$ python -q
>>> import numpy as np
>>> np.set_printoptions(precision=2, suppress=True, linewidth=120)
>>> mat = np.load("out13.npy")
>>> mat
array([[0., 1.],
       [1., 0.]])
>>> vals, vecs = np.linalg.eigh(mat)
>>> vec = np.array([1, 1])
>>> np.abs(mat).sum(axis=1).max(), np.abs(vals).max()
(np.float64(1.0), np.float64(1.0))
>>> arr = np.load("layer4.npy")
>>> arr
array([[ 1, -1,  1],
       [ 1,  0,  0],
       [ 1,  1,  1]])
>>> np.linalg.norm(arr, axis=1).argmax()
np.int64(0)
>>> round(np.linalg.norm(arr[2] - arr[0]), 2)
np.float64(2.0)
>>> round(np.linalg.norm(arr, 1), 2), np.round(np.linalg.norm(arr, np.inf), 2)
(np.float64(3.0), np.float64(3.0))
>>> P = np.triu(np.array([[3, -2, -2], [5, -5, -1], [-3, 4, -3]]), 1) + np.eye(3)
>>> out = P @ arr @ np.linalg.inv(P)
>>> np.poly(out)
array([ 1., -2.,  1., -2.])
>>> out
array([[ -3.,  -9., -16.],
       [  0.,  -1.,  -2.],
       [  1.,   3.,   6.]])
>>> round(float(np.linalg.det(out)), 2)
2.0
>>> P @ arr - arr @ P
array([[-4.,  0., -1.],
       [-1.,  1.,  1.],
       [ 0.,  2.,  3.]])
>>> Q = arr.astype(float).copy()
>>> for j in range(3):
...     Q[:, j] -= Q[:, :j] @ (Q[:, :j].T @ Q[:, j])
...     Q[:, j] /= np.linalg.norm(Q[:, j])
... 
>>> Q
array([[ 0.58, -0.71,  0.41],
       [ 0.58,  0.  , -0.82],
       [ 0.58,  0.71,  0.41]])
>>> np.allclose(arr @ arr.T, arr.T @ arr)
False
>>> round(float(np.abs(np.linalg.eigvals(arr)).max()), 2)
2.0
>>> np.allclose(arr, arr.T)
False
>>> np.trace(arr)
np.int64(2)
>>> arr @ arr
array([[ 1,  0,  2],
       [ 1, -1,  1],
       [ 3,  0,  2]])
>>> (arr + arr.T) / 2
array([[1. , 0. , 1. ],
       [0. , 0. , 0.5],
       [1. , 0.5, 1. ]])
>>> np.sort(np.abs(np.linalg.eigvals(arr)))
array([1., 1., 2.])
>>> (arr - arr.T) / 2
array([[ 0. , -1. ,  0. ],
       [ 1. ,  0. , -0.5],
       [ 0. ,  0.5,  0. ]])
>>> out = np.linalg.inv(arr)
>>> np.allclose(out, arr.T)
False
>>> round(np.linalg.cond(arr), 2)
np.float64(3.23)
>>> np.linalg.inv(out)
array([[ 1., -1.,  1.],
       [ 1.,  0.,  0.],
       [ 1.,  1.,  1.]])
>>> m1 = np.load("sample6.npy")
>>> m1.round(2) + 0
array([[ 26.94,  -4.46,   9.03],
       [ 26.42,  -4.21,   8.86],
       [  7.12,   2.84,   2.7 ],
       [  4.75,   3.  ,   1.92],
       [  3.05,   2.8 ,   1.34],
       [  1.76,   2.32,   0.87],
       [  1.11,   1.86,   0.62],
       [  0.24,   0.65,   0.19],
       [  0.  ,   0.  ,   0.  ],
       [ -0.05,  -0.13,  -0.05],
       [ -0.22,  -0.5 ,  -0.25],
       [ -0.76,  -0.23,  -0.72],
       [ -0.87,  -0.09,  -0.8 ],
       [ -5.5 ,   6.73,  -3.18],
       [-17.23,  23.45,  -8.11],
       [-20.37,  27.78,  -9.36]])
>>> np.round(np.linalg.norm(m1, 2), 2)
np.float64(58.58)
>>> round(np.linalg.norm(m1) ** 2 / np.linalg.norm(m1, 2) ** 2, 2)
np.float64(1.17)
>>> round(float(np.linalg.norm(m1, "nuc")), 2)
84.63
>>> round(m1[9] @ m1[6], 2)
np.float64(-0.33)
>>> z = m1[:, 0] > np.median(m1[:, 0])
>>> r0 = m1[z].mean(axis=0) - m1[~z].mean(axis=0)
>>> r0
array([14.55, -6.52,  6.  ])
>>> np.argsort(-np.abs(r0).round(6), kind="stable")
array([0, 1, 2])
>>> ((m1 - m1.mean(axis=0)) @ r0 > 0).astype(int)
array([1, 1, 1, 1, 1, 1, 1, 1, 1, 0, 0, 0, 0, 0, 0, 0])
>>> z.astype(int)
array([1, 1, 1, 1, 1, 1, 1, 1, 0, 0, 0, 0, 0, 0, 0, 0])
>>> feats = np.diag(np.array([2, 3, -2, -2])) + 2 * np.eye(4, k=1) + 2 * np.eye(4, k=-1)
>>> feats
array([[ 2.,  2.,  0.,  0.],
       [ 2.,  3.,  2.,  0.],
       [ 0.,  2., -2.,  2.],
       [ 0.,  0.,  2., -2.]])
>>> out = np.linalg.inv(feats)
>>> np.round(np.linalg.det(feats) * np.linalg.det(out), 2)
np.float64(1.0)
>>> np.round(feats @ out, 2) + 0
array([[1., 0., 0., 0.],
       [0., 1., 0., 0.],
       [0., 0., 1., 0.],
       [0., 0., 0., 1.]])
>>> (np.abs(out) > 1e-9).astype(int)
array([[1, 0, 1, 1],
       [0, 0, 1, 1],
       [1, 1, 1, 1],
       [1, 1, 1, 1]])
>>> out = feats[0, 0] * feats[1:] - np.outer(feats[1:, 0], feats[0])
>>> out
array([[ 0.,  2.,  4.,  0.],
       [ 0.,  4., -4.,  4.],
       [ 0.,  0.,  4., -4.]])
>>> np.linalg.matrix_rank(out), np.linalg.matrix_rank(feats)
(np.int64(3), np.int64(4))
>>> feats[:, 0] / feats[0, 0]
array([1., 1., 0., 0.])
>>> r0, r1 = feats[0], feats[3]
>>> r0 @ r0
np.float64(8.0)
>>> p = (r0 @ r1) / (r0 @ r0) * r0
>>> np.outer(r0, r1)
array([[ 0.,  0.,  4., -4.],
       [ 0.,  0.,  4., -4.],
       [ 0.,  0.,  0., -0.],
       [ 0.,  0.,  0., -0.]])
>>> p
array([0., 0., 0., 0.])
>>> r1 - p
array([ 0.,  0.,  2., -2.])
>>> X = np.load("m.npy")
>>> X
array([[-46.92,   7.13,  -8.2 ],
       [-28.86,   0.79,  -6.44],
       [ -7.4 ,  -3.95,  -3.91],
       [ -6.62,  -3.94,  -3.76],
       [ -3.24,  -3.32,  -2.81],
       [ -2.15,  -2.76,  -2.3 ],
       [ -1.66,  -2.39,  -1.99],
       [ -0.08,  -0.18,  -0.16],
       [  0.84,   2.09,   2.08],
       [  0.86,   2.13,   2.13],
       [  2.44,   4.7 ,   5.88],
       [  3.88,   5.81,   8.43],
       [ 11.26,   7.  ,  17.35],
       [ 19.79,   5.92,  24.98],
       [ 23.28,   5.2 ,  27.74],
       [ 29.07,   3.78,  32.07],
       [ 47.51,  -1.74,  44.4 ]])
>>> Q, Rm = np.linalg.qr(X)
>>> np.trace(Q @ Q.T)
np.float64(3.0)
>>> np.allclose(Rm.T @ Rm, X.T @ X)
True
>>> th = np.radians(30)
>>> Rm = np.eye(3)
>>> Rm[0, 0] = Rm[2, 2] = np.cos(th)
>>> Rm[0, 2], Rm[2, 0] = -np.sin(th), np.sin(th)
>>> Rm
array([[ 0.87,  0.  , -0.5 ],
       [ 0.  ,  1.  ,  0.  ],
       [ 0.5 ,  0.  ,  0.87]])
>>> out = X @ Rm.T
>>> np.round(np.linalg.det(Rm), 2), round(np.trace(Rm), 2)
(np.float64(1.0), np.float64(2.73))
>>> np.allclose(X @ X.T, out @ out.T)
True
>>> np.abs(out - X).max(axis=0)
array([28.57,  0.  , 22.36])
>>> np.linalg.svd(X, compute_uv=False), np.linalg.svd(out, compute_uv=False)
(array([106.64,  33.12,  11.48]), array([106.64,  33.12,  11.48]))
>>> W0 = np.load("arr.npy")
>>> W0
array([[ 7.21,  6.1 ,  0.59,  5.52],
       [ 7.9 ,  5.97,  0.46,  4.65],
       [-9.61, -4.07,  3.24, -7.58]])
>>> vec = np.array([1, 0, 0, 0])
>>> a = np.maximum(W0 @ vec, 0)
>>> np.tanh(W0 @ vec)
array([ 1.,  1., -1.])
>>> W0 * (a > 1e-9)[:, None]
array([[ 7.21,  6.1 ,  0.59,  5.52],
       [ 7.9 ,  5.97,  0.46,  4.65],
       [-0.  , -0.  ,  0.  , -0.  ]])
>>> vals, vecs = np.linalg.eigh(feats)
>>> vec = np.array([3, -3, -2, -2])
>>> (np.sign(vecs[:, -1].round(6)) == np.sign(vecs[0, -1].round(6))).astype(int)
array([1, 1, 1, 1])
>>> W0 - W0[0]
array([[  0.  ,   0.  ,   0.  ,   0.  ],
       [  0.69,  -0.13,  -0.13,  -0.87],
       [-16.82, -10.17,   2.65, -13.1 ]])
>>> np.diff(W0, axis=0)
array([[  0.69,  -0.13,  -0.13,  -0.87],
       [-17.51, -10.04,   2.78, -12.23]])
>>> np.count_nonzero(W0)
np.int64(12)
>>> round(float(np.linalg.norm(W0)), 2)
20.41
>>> np.unravel_index(np.abs(W0).argmax(), W0.shape)
(np.int64(2), np.int64(0))
>>> W = np.array([[7, 2, -3, 7], [-6, 1, -4, 3], [-7, -5, 7, -2], [2, -7, -6, -8]])
>>> beta = np.array([1, 0, 1, 1])
>>> hid = np.maximum(W0 @ W + beta, 0)
>>> np.linalg.matrix_rank(hid)
np.int64(3)
>>> (hid > 0).astype(int)
array([[1, 0, 0, 1],
       [1, 0, 0, 1],
       [0, 1, 1, 0]])
>>> Z = np.array([[-3, -3, 3], [3, 3, 2], [3, -1, 1], [2, -1, 1]])
>>> hid @ Z
array([[ -16.48,  -89.77,   89.77],
       [  -7.5 , -115.77,  115.77],
       [ 383.52,  -73.56,  141.41]])
>>> E = np.array([[4, 5, 6], [7, 8, 9], [10, 11, 12]])
>>> E
array([[ 4,  5,  6],
       [ 7,  8,  9],
       [10, 11, 12]])
>>> np.abs(np.diag(np.linalg.qr(E)[1])) > 1e-9
array([ True,  True, False])
>>> np.unique(E.round(6), axis=0).shape
(3, 3)
>>> np.allclose(E[:-1].T @ np.linalg.lstsq(E[:-1].T, E[-1])[0], E[-1])
True
>>> data = np.loadtxt("dump.csv", delimiter=",")
>>> data
array([[  4.26,   8.5 ,   2.87],
       [  8.91,  11.61,  -2.56],
       [  2.99,   7.66,   4.35],
       [  5.15,   9.1 ,   1.82],
       [ -5.1 ,   2.27,  13.78],
       [  2.9 ,   7.6 ,   4.45],
       [ -8.88,  -0.25,  18.2 ],
       [  4.16,   8.44,   2.98],
       [  9.5 ,  12.  ,  -3.26],
       [ -8.88,  -0.25,  18.19],
       [  3.19,   7.79,   4.11],
       [  9.12,  11.75,  -2.8 ],
       [  9.46,  11.97,  -3.2 ],
       [ -5.9 ,   1.73,  14.72],
       [  1.11,   6.41,   6.54],
       [ 15.11,  15.74,  -9.8 ],
       [ -5.02,   2.32,  13.69],
       [  7.38,  10.59,  -0.77],
       [  7.81,  10.88,  -1.28],
       [ -1.04,   4.97,   9.05],
       [  8.14,  11.09,  -1.66],
       [  2.91,   7.61,   4.43],
       [ 12.13,  13.75,  -6.32],
       [ 20.78,  19.52, -16.41],
       [  9.19,  11.79,  -2.88]])
>>> G = data.T @ data
>>> round(np.trace(G), 2), round(float((data ** 2).sum()), 2)
(np.float64(6101.01), 6101.01)
>>> np.linalg.matrix_rank(G)
np.int64(2)
>>> np.round(np.linalg.svd(data, compute_uv=False) ** 2, 2) + 0
array([4401.97, 1699.05,    0.  ])
>>> np.diag(G)
array([1759.68, 2411.19, 1930.14])
>>> np.round(np.linalg.eigvalsh(G)[::-1], 2) + 0
array([4401.97, 1699.05,    0.  ])
>>> D = np.linalg.norm(data[:, None] - data[None], axis=-1)
>>> D.shape
(25, 25)
>>> D[:5, :5]
array([[ 0.  ,  7.8 ,  2.13,  1.5 , 15.67],
       [ 7.8 ,  0.  ,  9.93,  6.3 , 23.46],
       [ 2.13,  9.93,  0.  ,  3.63, 13.54],
       [ 1.5 ,  6.3 ,  3.63,  0.  , 17.16],
       [15.67, 23.46, 13.54, 17.16,  0.  ]])
>>> W = np.array([[0, 3, 3, 3, 0], [1, 1, 1, 2, 2], [1, 2, 0, 1, 1]])
>>> beta = np.array([-2, 7, 3, -3, 1])
>>> hid = np.maximum(data @ W + beta, 0)
>>> (hid > 0).mean(axis=0)
array([1.  , 1.  , 0.8 , 0.88, 1.  ])
>>> (hid > 0).astype(int)
array([[1, 1, 1, 1, 1],
       [1, 1, 1, 1, 1],
       [1, 1, 1, 1, 1],
       [1, 1, 1, 1, 1],
       [1, 1, 0, 1, 1],
       [1, 1, 1, 1, 1],
       [1, 1, 0, 0, 1],
       [1, 1, 1, 1, 1],
       [1, 1, 1, 1, 1],
       [1, 1, 0, 0, 1],
       [1, 1, 1, 1, 1],
       [1, 1, 1, 1, 1],
       [1, 1, 1, 1, 1],
       [1, 1, 0, 0, 1],
       [1, 1, 1, 1, 1],
       [1, 1, 1, 1, 1],
       [1, 1, 0, 1, 1],
       [1, 1, 1, 1, 1],
       [1, 1, 1, 1, 1],
       [1, 1, 1, 1, 1],
       [1, 1, 1, 1, 1],
       [1, 1, 1, 1, 1],
       [1, 1, 1, 1, 1],
       [1, 1, 1, 1, 1],
       [1, 1, 1, 1, 1]])
>>> Z = np.array([[-3, 2, 3], [1, 3, -7], [4, 2, -5], [-2, 1, -3], [8, -7, -2]])
>>> W @ Z
array([[  9,  18, -45],
       [ 14,  -5, -19],
       [  5,   2, -16]])
